>>> import numpy as np
>>> import numpy.linalg as la
>>> np.set_printoptions(suppress=True, linewidth=140)
>>> W0 = np.loadtxt("m.csv", delimiter=",")
>>> print(W0)
[[-0.9 -2.   1. ]
 [ 0.   1.1  0. ]
 [-1.  -2.   1.1]]
>>> other = la.inv(W0)
>>> (np.abs(other) > 1e-9).astype(int)
array([[1, 1, 1],
       [0, 1, 0],
       [1, 1, 1]])
>>> other.round(3)
array([[ 110.   ,   18.182, -100.   ],
       [   0.   ,    0.909,    0.   ],
       [ 100.   ,   18.182,  -90.   ]])
>>> round(float(la.cond(W0)), 3)
724.459
>>> np.round(W0 @ other, 3) + 0
array([[1., 0., 0.],
       [0., 1., 0.],
       [0., 0., 1.]])
>>> u = np.array([1, 4, -1])
>>> print(np.round(np.array([np.convolve(row, u, "same") for row in other]), 3))
[[ 458.182 -137.273 -418.182]
 [   0.909    3.636   -0.909]
 [ 418.182 -117.273 -378.182]]
>>> np.round(np.polyval(u, other[1]), 3)
array([-1.   ,  3.463, -1.   ])
>>> other = np.array([[3, 8], [6, 9], [2, 0]])
>>> print(np.vstack([W0, other.T]).shape)
(5, 3)
>>> np.round(np.einsum("ij,ij->i", W0, W0), 3)
array([5.81, 1.21, 6.21])
>>> np.round(W0 @ other, 3)
array([[-12.7, -25.2],
       [  6.6,   9.9],
       [-12.8, -26. ]])
>>> J = np.load("a.npy")
>>> J.round(3)
array([[ 0.   , -3.039, -3.97 ],
       [ 2.37 , -3.496,  2.676],
       [-4.402, -1.882,  1.441]])
>>> np.round(J.T @ J, 3) + 0
array([[25.,  0.,  0.],
       [ 0., 25.,  0.],
       [ 0.,  0., 25.]])
>>> print(np.round(la.norm(J, axis=0), 3))
[5. 5. 5.]
>>> rng = np.random.default_rng(692)
>>> labels = rng.permutation(3)
>>> print(labels)
[2 1 0]
>>> other = J[labels][:, labels]
>>> print(np.round(np.trace(other), 3))
-2.055
>>> print(np.allclose(other, J))
False
>>> np.round(np.diag(other), 3)
array([ 1.441, -3.496,  0.   ])
>>> Q, Rm = la.qr(J)
>>> Q.round(3)
array([[ 0.   , -0.608,  0.794],
       [-0.474, -0.699, -0.535],
       [ 0.88 , -0.376, -0.288]])
>>> abs(Rm[0, 0]), round(la.norm(J[:, 0]), 3)
(np.float64(5.0), np.float64(5.0))
>>> vec = np.array([8, 2, 4])
>>> [p for p in range(1, 25) if np.allclose(la.matrix_power(Q, p), np.eye(3))]
[]
>>> round(float(la.norm(vec)), 3), round(la.norm(Q @ vec), 3)
(9.165, np.float64(9.165))
>>> data = np.loadtxt("dump.csv", delimiter=",")
>>> data
array([[-3.,  0., -2.],
       [ 0., -3.,  0.],
       [-2.,  0., -3.]])
>>> P = np.triu(np.array([[-3, 2, -1], [3, 3, 2], [0, -3, -1]]), 1) + np.eye(3)
>>> other = P @ data @ la.inv(P)
>>> print(np.round(np.poly(other), 3))
[ 1.  9. 23. 15.]
>>> P @ data - data @ P
array([[ 2.,  0.,  0.],
       [-4.,  0.,  0.],
       [ 0.,  4., -2.]])
>>> u = np.array([0, -1, -2])
>>> other = data + np.outer(u, np.eye(3)[1])
>>> other
array([[-3.,  0., -2.],
       [ 0., -4.,  0.],
       [-2., -2., -3.]])
>>> np.round(la.det(other) / la.det(data), 3), round(1 + la.solve(data, u)[1], 3)
(np.float64(1.333), np.float64(1.333))
>>> A = np.array([[1, 2, 1],
...     [0, 0, 0],
...     [1, 0, 0],
...     [0, 0, 1],
...     [0, 6, 3],
...     [0, 0, 0],
...     [0, 0, 0],
...     [0, 0, 0],
...     [0, 4, 2],
...     [0, 5, 3],
...     [0, 0, 1],
...     [1, 2, 1],
...     [0, 5, 3],
...     [0, 5, 3],
...     [1, 0, 0],
...     [0, 1, 1]])
>>> # row 5 repeats row 1
>>> labels = A[:, 2] > np.median(A[:, 2])
>>> u = A[labels].mean(axis=0) - A[~labels].mean(axis=0)
>>> labels.astype(int)
array([0, 0, 0, 0, 1, 0, 0, 0, 1, 1, 0, 0, 1, 1, 0, 0])
>>> print(np.argsort(-np.abs(u).round(6), kind="stable"))
[1 2 0]
>>> print(u.round(3))
[-0.364  4.545  2.345]
>>> print((((A - A.mean(axis=0)) @ u > 0) == labels).mean())
1.0
>>> ((A - A.mean(axis=0)) @ u > 0).astype(int)
array([0, 0, 0, 0, 1, 0, 0, 0, 1, 1, 0, 0, 1, 1, 0, 0])
>>> mat = np.loadtxt("w.csv", delimiter=",")
>>> mat
array([[-1.,  0.,  0.],
       [ 0., -1.,  0.],
       [ 0.,  0.,  1.]])
>>> other = mat / np.sqrt((mat ** 2).mean(axis=1, keepdims=True))
>>> print(np.round(la.norm(other, axis=1), 3))
[1.732 1.732 1.732]
>>> other = la.inv(mat)
>>> round(float(la.cond(mat)), 3)
1.0
>>> np.round(la.inv(other), 3)
array([[-1., -0., -0.],
       [-0., -1., -0.],
       [ 0.,  0.,  1.]])
>>> np.round(la.det(mat) * la.det(other), 3)
np.float64(1.0)
>>> round(float(la.slogdet(mat)[0]), 3)
1.0
>>> print(np.round(la.det(mat) * other, 3))
[[-1. -0. -0.]
 [-0. -1. -0.]
 [ 0.  0.  1.]]
>>> F = np.load("mat.npy")
>>> F
array([[-3.049, -0.03 , -3.458,  0.313],
       [-0.03 , -5.188,  2.389,  1.576],
       [-3.458,  2.389, -2.912, -0.587],
       [ 0.313,  1.576, -0.587, -2.851]])
>>> evals, V = la.eigh(F)
>>> vec = np.array([-5, -5, -2, 4])
>>> print(np.round(la.eigvalsh(F[1:, 1:]), 3))
[-7.307 -2.353 -1.291]
>>> (np.sign(V[:, -1].round(6)) == np.sign(V[0, -1].round(6))).astype(int)
array([1, 0, 0, 1])
>>> np.round(V * np.abs(evals) @ V.T, 3)
array([[ 3.837, -0.31 ,  2.544, -0.249],
       [-0.31 ,  5.335, -1.994, -1.604],
       [ 2.544, -1.994,  3.972,  0.513],
       [-0.249, -1.604,  0.513,  2.856]])
>>> np.abs(F).sum(axis=1).max(), round(float(np.abs(evals).max()), 3)
(np.float64(9.346), 8.0)
>>> labels = rng.permutation(4)
>>> labels
array([2, 1, 0, 3])
>>> other = F[labels][:, labels]
>>> np.round(np.sort(np.abs(la.eigvals(other))), 3)
array([1., 2., 5., 8.])
>>> np.trace(other)
np.float64(-14.0)
>>> feats = np.loadtxt("arr.csv", delimiter=",")
>>> feats
array([[5., 1., 1.],
       [1., 5., 1.],
       [1., 1., 5.]])
>>> vec = np.ones(3)
>>> for _ in range(7):
...     vec = feats @ vec
...     vec /= la.norm(vec)
...     print(round(vec @ feats @ vec, 3))
... 
7.0
7.0
7.0
7.0
7.0
7.0
7.0
>>> round(la.eigvalsh(feats)[-1], 3)
np.float64(7.0)
>>> vec.round(3)
array([0.577, 0.577, 0.577])
>>> evals, V = la.eig(feats)
>>> np.round(np.sort(la.eigvals(la.inv(feats))), 3)
array([0.143, 0.25 , 0.25 ])
>>> print(evals.round(3))
[4. 7. 4.]
>>> arr = np.load("layer0.npy")
>>> arr
array([[2, 0, 0],
       [1, 0, 0],
       [0, 0, 3],
       [2, 0, 3],
       [0, 0, 0]])
>>> rk = la.matrix_rank(arr)
>>> print(rk)
2
>>> null = la.svd(arr)[2][rk:].T
>>> null.shape
(3, 1)
>>> print(la.matrix_rank(arr.T @ arr), la.matrix_rank(arr @ arr.T))
2 2
>>> np.allclose(arr @ null, 0)
True
>>> [int(la.matrix_rank(np.delete(arr, i, axis=0))) for i in range(5)]
[2, 2, 2, 2, 2]
>>> [int(la.matrix_rank(arr[:, :j + 1])) for j in range(3)]
[1, 1, 2]
